$ python -q
>>> import numpy as np
>>> from numpy import linalg as LA
>>> np.set_printoptions(precision=2, suppress=True, linewidth=120, sign=" ")
>>> A = np.load("mat.npy")
>>> A
array([[-1,  0,  1],
       [ 2,  3,  4],
       [ 5,  6,  7],
       [ 8,  9, 10],
       [11, 12, 13]])
>>> r = LA.matrix_rank(A)
>>> r
np.int64(2)
>>> null = LA.svd(A)[2][r:].T
>>> [int(LA.matrix_rank(np.delete(A, i, axis=0))) for i in range(5)]
[2, 2, 2, 2, 2]
>>> null @ null.T
array([[ 0.17, -0.33,  0.17],
       [-0.33,  0.67, -0.33],
       [ 0.17, -0.33,  0.17]])
>>> [int(LA.matrix_rank(A[:, :j + 1])) for j in range(3)]
[1, 2, 2]
>>> np.abs(np.diag(LA.qr(A)[1])) > 1e-9
array([ True,  True, False])
>>> round(np.trace(LA.pinv(A) @ A), 2)
np.float64(2.0)
>>> np.allclose(A[:-1].T @ LA.lstsq(A[:-1].T, A[-1])[0], A[-1])
True
>>> U, sig, Vh = LA.svd(A, full_matrices=False)
>>> round(float(np.sqrt((sig ** 2).sum())), 2), round(float(LA.norm(A)), 2)
(28.64, 28.64)
>>> U.shape, sig.shape, Vh.shape
((5, 3), (3,), (3, 3))
>>> sig.round(2) + 0
array([ 28.58,   1.82,   0.  ])
>>> np.cumsum(sig ** 2) / np.sum(sig ** 2)
array([ 1.,  1.,  1.])
>>> np.round(U.T @ U, 2) + 0
array([[ 1.,  0.,  0.],
       [ 0.,  1.,  0.],
       [ 0.,  0.,  1.]])
>>> U, sig, Vh = LA.svd(A)
>>> np.argmax(sig[:-1] / (sig[1:] + 1e-6)) + 1
np.int64(2)
>>> sig.round(2) + 0
array([ 28.58,   1.82,   0.  ])
>>> Y = U[:, :2] @ np.diag(sig[:2]) @ Vh[:2]
>>> round(LA.norm(A - Y) / LA.norm(A), 2)
np.float64(0.0)
>>> LA.matrix_rank(Y)
np.int64(2)
>>> round(float(LA.norm(A - Y, 2)), 2), round(float(sig[2]), 2)
(0.0, 0.0)
>>> Y.round(2) + 0
array([[-1.,  0.,  1.],
       [ 2.,  3.,  4.],
       [ 5.,  6.,  7.],
       [ 8.,  9., 10.],
       [11., 12., 13.]])
>>> Y = A / np.sqrt((A ** 2).mean(axis=1, keepdims=True))
>>> Y[2]
array([ 0.83,  0.99,  1.16])
>>> data = np.load("a.npy")
>>> data
array([[ 1,  0, -2],
       [-3,  2, -2],
       [ 2, -2,  2],
       [ 2, -2,  2],
       [ 2,  1,  2]])
>>> def softmax(z):
...     e = np.exp(z - z.max(axis=-1, keepdims=True))
...     return e / e.sum(axis=-1, keepdims=True)
... 
>>> np.round(softmax(10 * data[4]), 2) + 0
array([ 0.5,  0. ,  0.5])
>>> softmax(data).sum(axis=1)
array([ 1.,  1.,  1.,  1.,  1.])
>>> softmax(data[4] + -3)
array([ 0.42,  0.16,  0.42])
>>> att = data @ data.T / np.sqrt(3)
>>> np.round(softmax(att + np.triu(np.full(att.shape, -np.inf), 1)), 2) + 0
array([[ 1.  ,  0.  ,  0.  ,  0.  ,  0.  ],
       [ 0.  ,  1.  ,  0.  ,  0.  ,  0.  ],
       [ 0.  ,  0.  ,  1.  ,  0.  ,  0.  ],
       [ 0.  ,  0.  ,  0.5 ,  0.5 ,  0.  ],
       [ 0.  ,  0.  ,  0.13,  0.13,  0.74]])
>>> softmax(att).round(6).argmax(axis=1)
array([ 0,  1,  2,  2,  4])
>>> x0 = np.array([-2, -2, 2])
>>> y = data @ x0
>>> LA.solve(data.T @ data, data.T @ y)
array([-2., -2.,  2.])
>>> rng = np.random.default_rng(904300)
>>> y = y + 0.3 * rng.normal(size=5)
>>> y
array([-6.44, -2.69,  3.61,  4.13, -2.05])
>>> c, *_ = LA.lstsq(data, y)
>>> np.round(data.T @ (y - data @ c), 2) + 0
array([ 0.,  0.,  0.])
>>> P = data @ LA.solve(data.T @ data, data.T)
>>> np.allclose(P @ P, P)
True
>>> LA.matrix_rank(np.eye(5) - P)
np.int64(2)
>>> m1 = np.array([[0.2, -0.49, -0.99, 0.98],
...     [-0.29, 0.29, 0.98, -0.97],
...     [-0.83, -0.83, 0.83, -0.96],
...     [0.25, 0.4, 0.31, -0.02],
...     [-0.86, -0.94, -0.51, -0.59],
...     [-0.45, 0.31, 1.0, -0.99],
...     [-0.38, -0.74, -0.92, 0.71],
...     [0.65, 0.8, 0.41, 0.32],
...     [-0.49, -0.82, -0.93, 0.68],
...     [0.41, 0.8, 0.96, -0.81]])
>>> Xc = m1 - m1.mean(axis=0)
>>> U, sig, Vh = LA.svd(Xc, full_matrices=False)
>>> np.round(np.abs(Vh[-1]), 2) + 0
array([ 0.77,  0.56,  0.  ,  0.31])
>>> np.abs(Vh[0]).argmax()
np.int64(2)
>>> Vh[0] * np.sign(Vh[0, np.abs(Vh[0]).argmax()])
array([ 0.08,  0.42,  0.71, -0.56])
>>> np.abs(U[:, 0]).argmax()
np.int64(0)
>>> Y = m1 / np.sqrt((m1 ** 2).mean(axis=1, keepdims=True))
>>> LA.norm(Y, axis=1)
array([ 2.,  2.,  2.,  2.,  2.,  2.,  2.,  2.,  2.,  2.])
>>> Y[2]
array([-0.96, -0.96,  0.96, -1.11])
>>> Xc = m1 - m1.mean(axis=0)
>>> V = LA.svd(Xc)[2][:2]
>>> Y = Xc - Xc @ V.T @ V
>>> Y.std(axis=0)
array([ 0.09,  0.09,  0.12,  0.1 ])
>>> LA.norm(Y, axis=1).round(6).argmax()
np.int64(2)
>>> W0 = np.load("dump.npy")
>>> W0
array([[ 1,  0,  0,  0],
       [ 5,  1,  0,  0],
       [-5, -5,  1,  0],
       [-3, -2, -4,  1]])
>>> q = W0.astype(float).copy()
>>> for j in range(4):
...     q[:, j] -= q[:, :j] @ (q[:, :j].T @ q[:, j])
...     q[:, j] /= LA.norm(q[:, j])
... 
>>> q
array([[ 0.13, -0.21, -0.05, -0.97],
       [ 0.65, -0.69, -0.22,  0.24],
       [-0.65, -0.69,  0.32,  0.04],
       [-0.39, -0.07, -0.92,  0.01]])
>>> np.round(q.T @ W0, 2) + 0
array([[ 7.75,  4.65,  0.9 , -0.39],
       [ 0.  ,  2.9 , -0.41, -0.07],
       [ 0.  ,  0.  ,  4.  , -0.92],
       [ 0.  ,  0.  ,  0.  ,  0.01]])
>>> r0, g = q[2], q[3]
>>> np.round(r0 @ g, 2)
np.float64(0.0)
>>> round(r0 @ r0, 2)
np.float64(1.0)
>>> pr = (r0 @ g) / (r0 @ r0) * r0
>>> pr.round(2) + 0
array([ 0.,  0.,  0.,  0.])
>>> g - pr
array([-0.39, -0.07, -0.92,  0.01])
>>> round(LA.norm(r0 + g) ** 2 + LA.norm(r0 - g) ** 2, 2)
np.float64(4.0)
>>> q, V = LA.qr(W0[:, :2])[0], LA.qr(W0[:, 2:])[0]
>>> sig = LA.svd(q.T @ V, compute_uv=False)
>>> np.degrees(np.arccos(sig.clip(0, 1)))
array([  2.62,  77.12])
>>> sig
array([ 1.  ,  0.22])
>>> np.round(LA.norm(q @ q.T - V @ V.T, 2), 2)
np.float64(0.97)
>>> J = np.load("test0.npy")
>>> J
array([[ 1.36, -6.19,  6.2 ],
       [ 4.49,  1.4 ,  1.33],
       [ 0.77, -6.47,  7.82],
       [ 1.28, -7.44,  5.36],
       [ 6.11,  4.23, -1.56],
       [ 2.38, -9.85,  7.15],
       [ 3.77,  3.03, -0.66],
       [ 3.88,  2.65, -0.38],
       [ 1.23, -6.25,  5.94],
       [ 1.8 , -7.2 ,  7.28],
       [ 3.34,  4.22,  1.39],
       [ 0.24, -5.67,  7.59],
       [-0.78, -6.71,  6.67],
       [ 1.96, -9.67,  7.33],
       [ 1.49, -5.35,  5.34],
       [ 2.76,  3.42,  1.69],
       [ 1.1 , -8.68,  8.18],
       [ 3.05,  4.  ,  1.43],
       [-0.19, -6.32,  6.18],
       [ 4.08,  2.63, -2.21],
       [ 3.96,  3.55, -1.06],
       [ 2.59, -6.98,  5.88],
       [ 2.04, -8.24,  5.54],
       [ 3.51,  3.33, -0.44],
       [ 5.5 ,  2.13,  0.39]])
>>> x0 = np.array([3, 3, 1])
>>> y = J @ x0
>>> np.round(LA.pinv(J) @ J, 2) + 0
array([[ 1.,  0.,  0.],
       [ 0.,  1.,  0.],
       [ 0.,  0.,  1.]])
>>> LA.lstsq(J, y)[0]
array([ 3.,  3.,  1.])
>>> y = y + 0.1 * rng.normal(size=25)
>>> y
array([ -8.22,  18.93,  -9.33, -13.05,  29.54, -15.25,  19.66,  19.04,  -9.19,  -8.83,  24.19,  -8.86, -15.88, -15.78,
        -6.19,  20.3 , -14.6 ,  22.52, -13.25,  18.04,  21.41,  -7.42, -13.13,  19.99,  22.99])
>>> c, *_ = LA.lstsq(J, y)
>>> np.round(LA.norm(y - J @ c), 2)
np.float64(0.5)
>>> c.round()
array([ 3.,  3.,  1.])
>>> c
array([ 2.99,  3.  ,  1.  ])
>>> X = np.load("case11.npy")
>>> X
array([[-0.57,  0.02,  0.62],
       [-0.99, -0.95, -0.22],
       [-0.94, -0.91, -0.61],
       [ 0.78,  0.56, -0.04],
       [-0.82, -0.7 , -0.19],
       [ 0.55,  0.73,  0.71],
       [ 0.95,  0.74, -0.35],
       [-0.7 , -0.59, -0.22],
       [ 0.9 ,  0.45, -0.65],
       [-0.97, -0.72,  0.64],
       [ 0.95,  0.72, -0.42],
       [ 0.81,  0.85,  0.7 ],
       [-0.98, -0.93, -0.16],
       [-0.24, -0.31, -0.27],
       [ 0.71,  0.66,  0.38],
       [-0.34,  0.14,  0.54],
       [ 0.97,  0.8 , -0.34],
       [ 0.93,  0.81,  0.08],
       [ 0.56,  0.78,  0.79],
       [ 0.99,  0.94,  0.04],
       [ 0.06, -0.2 , -0.38],
       [ 0.4 ,  0.27,  0.02],
       [-0.14, -0.27, -0.31],
       [ 0.64,  0.83,  0.83],
       [ 0.28,  0.06, -0.21],
       [-0.25, -0.41, -0.43],
       [ 0.4 , -0.27, -0.73],
       [ 1.  ,  0.93, -0.45]])
>>> d = LA.norm(X[:, None] - X[None], axis=-1)
>>> np.unravel_index(d.round(6).argmax(), d.shape)
(np.int64(2), np.int64(11))
>>> d.shape
(28, 28)
>>> d.mean(axis=1).argmax()
np.int64(9)
>>> x0 = np.array([-1, -2, -1])
>>> LA.norm(X @ x0) <= LA.norm(X, 2) * LA.norm(x0) + 1e-9
np.True_
>>> np.sign((X @ x0).round(6))
array([-1.,  1.,  1., -1.,  1., -1., -1.,  1., -1.,  1., -1., -1.,  1.,  1., -1., -1., -1., -1., -1., -1.,  1., -1.,
        1., -1., -1.,  1.,  1., -1.])
>>> (X @ x0).argmax()
np.int64(2)
>>> Xc = (X - X.mean(axis=0)) / X.std(axis=0)
>>> np.argwhere(np.abs(Xc) > 2)
array([], shape=(0, 2), dtype=int64)
>>> c = LA.lstsq(np.delete(Xc, 1, axis=1), Xc[:, 1])[0]
>>> round(float(1 - np.var(Xc[:, 1] - np.delete(Xc, 1, axis=1) @ c)), 2)
0.96
>>> np.abs(c).argmax()
np.int64(0)
>>> softmax(10 * X[14])
array([ 0.61,  0.37,  0.02])
>>> softmax(X[14] + 3)
array([ 0.37,  0.36,  0.27])
>>> softmax(X[14])
array([ 0.37,  0.36,  0.27])
>>> softmax(X).sum(axis=1)
array([ 1.,  1.,  1.,  1.,  1.,  1.,  1.,  1.,  1.,  1.,  1.,  1.,  1.,  1.,  1.,  1.,  1.,  1.,  1.,  1.,  1.,  1.,
        1.,  1.,  1.,  1.,  1.,  1.])
>>> att = X @ X.T / np.sqrt(3)
>>> softmax(att)[14] @ X
array([ 0.49,  0.45,  0.06])
>>> softmax(att).round(6).argmax(axis=1)
array([  9,   1,   2,  27,   2,  11,  27,   2,  27,   9,  27,  11,   1,   2,  11,   9,  27,  19,  11,  19,   2,  19,
         2,  11,  27,   2,  26,  27])
>>> cent = X[[19, 22]].astype(float)
>>> for _ in range(3):
...     lab = LA.norm(X[:, None] - cent, axis=-1).argmin(axis=1)
...     cent = np.array([X[lab == j].mean(axis=0) for j in range(2)])
... 
>>> lab
array([ 1,  1,  1,  0,  1,  0,  0,  1,  0,  1,  0,  0,  1,  1,  0,  1,  0,  0,  0,  0,  1,  0,  1,  0,  1,  1,  1,  0])
>>> cent[1] - cent[0]
array([-1.24, -1.15, -0.23])
>>> np.bincount(lab)
array([ 14,  14])
>>> cent
array([[ 0.8 ,  0.72,  0.09],
       [-0.44, -0.43, -0.14]])
>>> M = np.loadtxt("run14.csv", delimiter=",")
>>> M
array([[-4.72, -2.4 , -0.18, -3.42],
       [-2.4 , -2.07, -3.33, -0.7 ],
       [-0.18, -3.33, -4.68, -0.07],
       [-3.42, -0.7 , -0.07, -3.53]])
>>> lab = rng.permutation(4)
>>> Y = M[:, lab] * rng.choice([-1, 1], 4)
>>> Y
array([[ 3.42, -4.72, -0.18, -2.4 ],
       [ 0.7 , -2.4 , -3.33, -2.07],
       [ 0.07, -0.18, -4.68, -3.33],
       [ 3.53, -3.42, -0.07, -0.7 ]])
>>> U, _, Vh = LA.svd(M.T @ Y)
>>> np.round(LA.lstsq(M, Y)[0], 2) + 0
array([[ 0.,  1.,  0.,  0.],
       [ 0.,  0.,  0.,  1.],
       [ 0.,  0.,  1.,  0.],
       [-1.,  0.,  0.,  0.]])
